$ python -q
>>> import numpy as np
>>> np.set_printoptions(precision=2, suppress=True, linewidth=140, legacy="1.25")
>>> rd = lambda a: np.round(a, 2) + 0
>>> C = np.array([[0.4, -0.5, -0.2, -1.3, -0.3, -1.2, -1.7, -1.1],
...     [-0.7, 0.1, 0.5, -0.5, 0.6, 1.2, 1.4, -0.7],
...     [1.4, -0.4, -3.0, -1.2, 0.6, -0.4, 2.5, 1.1],
...     [0.1, -1.7, 2.0, 0.0, 0.6, 0.4, -0.8, -1.8]])
>>> rng = np.random.default_rng(36)
>>> data = np.array([[1, 3, 3, 2],
...     [1, 0, 1, 2],
...     [1, 0, 2, 1],
...     [3, 0, 3, 3],
...     [1, 3, 2, 0],
...     [0, 3, 1, 2],
...     [3, 3, 0, 3],
...     [0, 2, 2, 2],
...     [1, 3, 0, 3],
...     [2, 2, 2, 0],
...     [3, 0, 1, 3],
...     [2, 3, 3, 2],
...     [0, 2, 0, 2],
...     [0, 3, 1, 3],
...     [2, 2, 3, 2],
...     [2, 1, 0, 2],
...     [3, 3, 1, 3],
...     [2, 1, 2, 2],
...     [0, 0, 3, 0],
...     [1, 0, 1, 3],
...     [1, 2, 0, 2],
...     [0, 0, 0, 2],
...     [3, 1, 1, 3]]) @ C + 0.1 * rng.normal(size=(23, 8))
>>> rd(data)
array([[  2.59,  -4.83,  -3.73,  -6.42,   4.61,   2.01,   8.44,  -3.5 ],
       [  1.91,  -4.28,   0.87,  -2.49,   1.45,  -0.92,  -0.64,  -3.68],
       [  3.22,  -3.13,  -4.17,  -3.69,   1.42,  -1.62,   2.52,  -0.74],
       [  5.6 ,  -7.83,  -3.58,  -7.6 ,   2.64,  -3.54,   0.11,  -5.32],
       [  1.13,  -0.89,  -4.74,  -5.21,   2.68,   1.69,   7.42,  -1.05],
       [ -0.34,  -3.55,   2.32,  -2.63,   3.7 ,   3.91,   5.01,  -4.66],
       [ -0.59,  -6.18,   7.  ,  -5.53,   2.84,   1.12,  -3.27, -10.81],
       [  1.56,  -4.11,  -0.79,  -3.4 ,   3.74,   2.33,   6.26,  -2.85],
       [ -1.36,  -5.2 ,   7.22,  -2.81,   3.34,   3.71,   0.2 ,  -8.65],
       [  2.1 ,  -1.62,  -5.32,  -5.9 ,   1.67,  -0.99,   4.35,  -1.37],
       [  3.02,  -7.08,   2.38,  -5.  ,   1.43,  -2.71,  -4.84,  -7.49],
       [  3.28,  -5.32,  -4.04,  -7.54,   4.28,   0.94,   6.73,  -4.7 ],
       [ -1.23,  -3.22,   4.94,  -0.97,   2.44,   3.16,   1.04,  -5.22],
       [ -0.4 ,  -5.2 ,   4.43,  -2.54,   4.14,   4.47,   4.36,  -6.46],
       [  3.93,  -5.35,  -4.36,  -7.32,   3.53,  -0.5 ,   5.29,  -3.89],
       [  0.38,  -4.45,   4.13,  -3.08,   1.28,  -0.64,  -3.54,  -6.62],
       [  0.79,  -6.75,   3.82,  -6.5 ,   3.38,   0.92,  -0.77,  -9.83],
       [  3.18,  -5.05,  -1.74,  -5.47,   2.35,  -1.15,   1.31,  -4.31],
       [  4.2 ,  -1.15,  -8.99,  -3.65,   1.86,  -1.08,   7.6 ,   3.39],
       [  2.12,  -5.89,   2.77,  -2.65,   2.08,  -0.27,  -1.75,  -5.63],
       [ -0.64,  -3.83,   4.86,  -2.37,   2.19,   1.89,  -0.59,  -6.07],
       [  0.19,  -3.33,   4.17,  -0.04,   1.2 ,   0.79,  -1.64,  -3.52],
       [  2.17,  -6.85,   3.05,  -5.71,   2.08,  -1.6 ,  -3.61,  -8.17]])
>>> Xc = (data - data.mean(axis=0)) / data.std(axis=0)
>>> rd(Xc.std(axis=0))
array([1., 1., 1., 1., 1., 1., 1., 1.])
>>> np.argwhere(np.abs(Xc) > 2)
array([[ 3,  0],
       [ 4,  1],
       [18,  2],
       [18,  7],
       [21,  3]])
>>> c = np.linalg.lstsq(np.delete(Xc, 0, axis=1), Xc[:, 0])[0]
>>> rd(1 - np.var(Xc[:, 0] - np.delete(Xc, 0, axis=1) @ c))
1.0
>>> np.abs(c).argmax()
1
>>> hat = data @ np.linalg.solve(data.T @ data, data.T)
>>> rd(np.diag(hat))
array([0.42, 0.41, 0.23, 0.42, 0.36, 0.21, 0.48, 0.36, 0.27, 0.45, 0.31, 0.42, 0.21, 0.54, 0.38, 0.45, 0.39, 0.21, 0.36, 0.38, 0.19, 0.24,
       0.33])
>>> rd(np.linalg.eigvalsh(hat))
array([0., 0., 0., 0., 0., 0., 0., 0., 0., 0., 0., 0., 0., 0., 0., 1., 1., 1., 1., 1., 1., 1., 1.])
>>> np.allclose(hat @ hat, hat)
True
>>> rd(np.trace(hat))
8.0
>>> x = np.array([-2, 0, 2, -2, -2, 1, 2, 2])
>>> target = data @ x
>>> rd(np.linalg.lstsq(data, target)[0])
array([-2.,  0.,  2., -2., -2.,  1.,  2.,  2.])
>>> target = target + 0.1 * rng.normal(size=23)
>>> rd(target)
array([  2.96,  -9.49,  -8.33, -22.19,   7.52,   7.64,  -6.48,   3.92,   2.88,  -1.38, -21.62,  -3.11,   4.18,   6.78,  -6.75,  -9.94,
        -8.01, -10.94,  -1.93, -12.53,  -0.13,  -3.77, -16.08])
>>> c, *_ = np.linalg.lstsq(data, target)
>>> print(c.round())
[-2. -0.  2. -2. -2.  1.  2.  2.]
>>> arr = np.loadtxt("test18.csv", delimiter=",")
>>> arr
array([[ 2.,  2.,  2.,  2.,  2.,  2.,  2.,  2.,  2.],
       [ 2.,  4.,  4.,  4.,  4.,  4.,  4.,  4.,  4.],
       [ 2.,  4.,  6.,  6.,  6.,  6.,  6.,  6.,  6.],
       [ 2.,  4.,  6.,  8.,  8.,  8.,  8.,  8.,  8.],
       [ 2.,  4.,  6.,  8., 10., 10., 10., 10., 10.],
       [ 2.,  4.,  6.,  8., 10., 12., 12., 12., 12.],
       [ 2.,  4.,  6.,  8., 10., 12., 14., 14., 14.],
       [ 2.,  4.,  6.,  8., 10., 12., 14., 16., 16.],
       [ 2.,  4.,  6.,  8., 10., 12., 14., 16., 18.]])
>>> # symmetric, so the eigenvalues are real
>>> print(rd(np.linalg.det(arr)))
512.0
>>> arr.inv()
Traceback (most recent call last):
  File "<python-input-29>", line 1, in <module>
    arr.inv()
    ^^^^^^^
AttributeError: 'numpy.ndarray' object has no attribute 'inv'
>>> print((arr + arr.T) / 2)
[[ 2.  2.  2.  2.  2.  2.  2.  2.  2.]
 [ 2.  4.  4.  4.  4.  4.  4.  4.  4.]
 [ 2.  4.  6.  6.  6.  6.  6.  6.  6.]
 [ 2.  4.  6.  8.  8.  8.  8.  8.  8.]
 [ 2.  4.  6.  8. 10. 10. 10. 10. 10.]
 [ 2.  4.  6.  8. 10. 12. 12. 12. 12.]
 [ 2.  4.  6.  8. 10. 12. 14. 14. 14.]
 [ 2.  4.  6.  8. 10. 12. 14. 16. 16.]
 [ 2.  4.  6.  8. 10. 12. 14. 16. 18.]]
>>> other = np.array([[-2], [-4], [1], [-2], [-4], [-5], [0], [2], [4], [-3]])
>>> C = np.array([[-1, -2, -2, -1, -2, 1, -1, -1, -2, -1, 1]])
>>> K = other @ C
>>> K
array([[ 2,  4,  4,  2,  4, -2,  2,  2,  4,  2, -2],
       [ 4,  8,  8,  4,  8, -4,  4,  4,  8,  4, -4],
       [-1, -2, -2, -1, -2,  1, -1, -1, -2, -1,  1],
       [ 2,  4,  4,  2,  4, -2,  2,  2,  4,  2, -2],
       [ 4,  8,  8,  4,  8, -4,  4,  4,  8,  4, -4],
       [ 5, 10, 10,  5, 10, -5,  5,  5, 10,  5, -5],
       [ 0,  0,  0,  0,  0,  0,  0,  0,  0,  0,  0],
       [-2, -4, -4, -2, -4,  2, -2, -2, -4, -2,  2],
       [-4, -8, -8, -4, -8,  4, -4, -4, -8, -4,  4],
       [ 3,  6,  6,  3,  6, -3,  3,  3,  6,  3, -3]])
>>> # looks like rank 1
>>> np.linalg.matrix_rank(K, rtol=0.1)
1
>>> rd(np.linalg.norm(K, 2) / np.linalg.norm(K))
1.0
>>> rank = np.linalg.matrix_rank(K)
>>> print(rank)
1
>>> ns = np.linalg.svd(K)[2][rank:].T
>>> print(np.linalg.matrix_rank(K.T @ K), np.linalg.matrix_rank(K @ K.T))
1 1
>>> print(np.allclose(K[:-1].T @ np.linalg.lstsq(K[:-1].T, K[-1])[0], K[-1]))
True
>>> np.linalg.lstsq(K[:-1].T, K[-1])[2]
1
>>> rd(np.trace(np.linalg.pinv(K) @ K))
1.0
>>> np.unique(K.round(6), axis=0).shape
(8, 11)
>>> np.abs(np.diag(np.linalg.qr(K)[1])) > 1e-9
array([ True, False, False, False, False, False, False, False, False, False])
>>> K.shape
(10, 11)
>>> K[10]
Traceback (most recent call last):
  File "<python-input-48>", line 1, in <module>
    K[10]
    ~^^^^
IndexError: index 10 is out of bounds for axis 0 with size 10
>>> K[:, 11]
Traceback (most recent call last):
  File "<python-input-49>", line 1, in <module>
    K[:, 11]
    ~^^^^^^^
IndexError: index 11 is out of bounds for axis 1 with size 11
>>> np.linalg.rank(K)
Traceback (most recent call last):
  File "<python-input-50>", line 1, in <module>
    np.linalg.rank(K)
    ^^^^^^^^^^^^^^
AttributeError: module 'numpy.linalg' has no attribute 'rank'
>>> np.count_nonzero(K)
99
>>> u = np.array([-2, -1, 2, -2])
>>> F = 2 * np.eye(4) + np.outer(u, u)
>>> F
array([[ 6.,  2., -4.,  4.],
       [ 2.,  3., -2.,  2.],
       [-4., -2.,  6., -4.],
       [ 4.,  2., -4.,  6.]])
>>> # symmetric
>>> gram = F.T @ F
>>> rd(np.linalg.eigvalsh(gram)[::-1])
array([225.,   4.,   4.,   4.])
>>> L = np.linalg.cholesky(F)
>>> rd(F / np.sqrt(np.outer(np.diag(F), np.diag(F))))
array([[ 1.  ,  0.47, -0.67,  0.67],
       [ 0.47,  1.  , -0.47,  0.47],
       [-0.67, -0.47,  1.  , -0.67],
       [ 0.67,  0.47, -0.67,  1.  ]])
>>> assert F == F.T
Traceback (most recent call last):
  File "<python-input-60>", line 1, in <module>
    assert F == F.T
           ^^^^^^^^
ValueError: The truth value of an array with more than one element is ambiguous. Use a.any() or a.all()
>>> np.trace(F)
21.0
>>> print(F @ F)
[[ 72.  34. -68.  68.]
 [ 34.  21. -34.  34.]
 [-68. -34.  72. -68.]
 [ 68.  34. -68.  72.]]
>>> print(np.allclose(F @ F.T, F.T @ F))
True
>>> rd(np.linalg.det(F))
120.0
>>> (F + F.T) / 2
array([[ 6.,  2., -4.,  4.],
       [ 2.,  3., -2.,  2.],
       [-4., -2.,  6., -4.],
       [ 4.,  2., -4.,  6.]])
>>> lab = rng.permutation(9)
>>> lab
array([3, 1, 6, 8, 2, 4, 0, 5, 7])
>>> other = arr[lab][:, lab]
>>> rd(np.sort(np.abs(np.linalg.eigvals(other))))
array([ 0.51,  0.56,  0.65,  0.8 ,  1.09,  1.67,  3.1 ,  8.3 , 73.32])
